% ipython --no-banner

In [1]: import numpy as np

In [2]: from numpy import linalg as LA

In [3]: np.set_printoptions(precision=2, suppress=True, linewidth=140, legacy="1.25")

In [4]: def rd(a):
   ...:     return np.round(a, 2) + 0
   ...: 

In [5]: K = np.load("dump.npy")

In [6]: print(K)
[[-2.1   0.41  2.1 ]
 [ 0.9  -2.73 -0.85]
 [-2.97  0.19 -0.34]
 [ 1.4   1.45 -2.22]
 [-0.69  0.17  2.92]
 [-1.4  -1.84  1.91]
 [ 1.21  1.16  2.49]
 [ 0.68 -1.94 -2.19]
 [-1.75 -2.43  0.2 ]
 [-0.7  -2.1  -2.03]
 [ 1.38  2.18 -1.52]
 [ 2.33  1.79 -0.61]
 [ 0.46  0.89  2.83]
 [ 2.73 -1.25  0.01]
 [ 1.51  1.17  2.31]
 [-0.58 -2.75  1.04]
 [ 0.12  0.54 -2.95]
 [ 0.13 -2.05  2.19]
 [ 1.2   1.56 -2.27]
 [-1.89  1.5   1.78]
 [ 2.5  -1.66 -0.08]
 [-0.66 -0.03 -2.93]
 [ 2.86  0.21 -0.87]
 [-1.82 -2.19  0.94]
 [ 1.81 -1.8   1.58]
 [-2.55  0.47  1.5 ]
 [-1.4  -2.01 -1.74]
 [-0.57  2.45 -1.63]
 [ 2.07 -1.48  1.59]
 [ 0.34 -1.88 -2.31]
 [ 1.9  -0.78 -2.18]
 [ 2.41  1.18 -1.35]
 [-3.    0.14 -0.06]
 [-2.81  0.17 -1.05]
 [-2.54  1.31 -0.9 ]
 [-2.55  1.22  1.01]
 [-0.78 -0.06  2.9 ]
 [ 0.95  0.63 -2.77]
 [ 0.   -2.32  1.9 ]
 [ 0.72 -2.04 -2.07]]

In [7]: W2 = K[[8, 36]].astype(float)

In [8]: for _ in range(7):
   ...:     lab = LA.norm(K[:, None] - W2, axis=-1).argmin(axis=1)
   ...:     W2 = np.array([K[lab == j].mean(axis=0) for j in range(2)])
   ...: 

In [9]: lab
Out[9]: array([1, 0, 1, 0, 1, 1, 1, 0, 1, 0, 0, 0, 1, 0, 1, 1, 0, 1, 0, 1, 0, 0, 0, 1, 1, 1, 0, 0, 1, 0, 0, 0, 1, 1, 1, 1, 1, 0, 1, 0])

In [10]: print(np.abs(W2[1] - W2[0]).argmax())
2

In [11]: print(np.bincount(lab))
[19 21]

In [12]: J = np.loadtxt("data.csv", delimiter=",")

In [13]: J
Out[13]: 
array([[ 12.,  -2.,  -2.,  -1.,  -1.,   0.,  -1.,  -2.,  -1.,  -1.,  -2.],
       [  0.,  12.,  -2.,   1.,  -2.,   2.,   2.,   1.,   1.,  -2.,   1.],
       [  1.,   0., -19.,   1.,   1.,  -2.,   2.,  -2.,  -2.,  -2.,  -1.],
       [  2.,   1.,   1., -19.,   1.,   1.,  -1.,  -1.,  -2.,   1.,   0.],
       [  1.,  -2.,   1.,   2., -12.,  -1.,  -1.,  -2.,  -1.,  -2.,   2.],
       [ -1.,   1.,  -2.,   2.,   1.,  21.,   0.,   0.,  -2.,  -1.,  -2.],
       [  0.,   1.,  -1.,   0.,   2.,  -2.,  -2.,  -2.,   2.,   1.,  -2.],
       [  1.,   2.,  -1.,  -1.,  -2.,   0.,  -2., -18.,   2.,  -2.,  -1.],
       [  0.,  -1.,  -1.,   2.,   0.,   0.,   2.,   0.,  18.,  -1.,   0.],
       [ -2.,   2.,   1.,  -1.,   1.,   0.,   2.,   1.,   1.,  -2.,   0.],
       [  1.,  -1.,  -1.,   2.,   2.,  -1.,   0.,   0.,   0.,  -2., -10.]])

In [14]: w1 = np.array([[-1, 1, 3, -2, 3],
    ...:     [-2, -1, 1, -3, 0],
    ...:     [1, 2, 0, 3, 1],
    ...:     [1, 3, 2, -1, 3],
    ...:     [-2, 2, 0, -3, 3],
    ...:     [3, 3, 0, -2, -2],
    ...:     [-3, 3, 3, -1, -3],
    ...:     [-2, -1, -3, 1, -1],
    ...:     [2, -2, 3, -2, -2],
    ...:     [1, 1, -2, 0, 1],
    ...:     [0, -2, -1, 3, -3]])

In [15]: beta = np.array([1, 0, 1, 1, 3])

In [16]: hid = np.maximum(J @ w1 + beta, 0)

In [17]: (hid > 0).astype(int)
Out[17]: 
array([[0, 1, 1, 0, 1],
       [0, 0, 1, 0, 0],
       [0, 0, 1, 0, 0],
       [0, 0, 0, 1, 0],
       [1, 0, 1, 1, 0],
       [1, 1, 1, 0, 0],
       [1, 0, 1, 0, 1],
       [1, 0, 1, 0, 1],
       [1, 0, 1, 0, 0],
       [0, 0, 1, 0, 0],
       [0, 1, 1, 0, 1]])

In [18]: hid
Out[18]: 
array([[ 0.,  9., 37.,  0., 43.],
       [ 0.,  0., 24.,  0.,  0.],
       [ 0.,  0., 17.,  0.,  0.],
       [ 0.,  0.,  0., 15.,  0.],
       [31.,  0.,  8., 51.,  0.],
       [56., 72.,  1.,  0.,  0.],
       [ 3.,  0.,  8.,  0., 23.],
       [42.,  0., 63.,  0., 17.],
       [33.,  0., 66.,  0.,  0.],
       [ 0.,  0.,  5.,  0.,  0.],
       [ 0., 25., 21.,  0., 47.]])

In [19]: rd((hid > 0).mean(axis=0))
Out[19]: array([0.45, 0.27, 0.91, 0.18, 0.36])

In [20]: W2 = np.array([[-3, 1, -5], [-2, -4, 5], [3, -2, -3], [-3, 3, -5], [0, 5, 3]])

In [21]: (hid @ W2).round(6).argmax(axis=1)
Out[21]: array([1, 0, 0, 1, 1, 2, 1, 0, 0, 0, 2])

In [22]: hid @ W2
Out[22]: 
array([[  93.,  105.,   63.],
       [  72.,  -48.,  -72.],
       [  51.,  -34.,  -51.],
       [ -45.,   45.,  -75.],
       [-222.,  168., -434.],
       [-309., -234.,   77.],
       [  15.,  102.,   30.],
       [  63.,    1., -348.],
       [  99.,  -99., -363.],
       [  15.,  -10.,  -15.],
       [  13.,   93.,  203.]])

In [23]: T = np.stack([J, 4 * J, J[::-1]])

In [24]: LA.matrix_rank(T.reshape(3, -1))
Out[24]: 2

In [25]: T.shape
Out[25]: (3, 11, 11)

In [26]: rd(LA.norm(T, axis=(1, 2)))
Out[26]: array([ 50.71, 202.82,  50.71])

In [27]: np.einsum("bij,cij->bc", T, T)
Out[27]: 
array([[ 2571., 10284.,   583.],
       [10284., 41136.,  2332.],
       [  583.,  2332.,  2571.]])
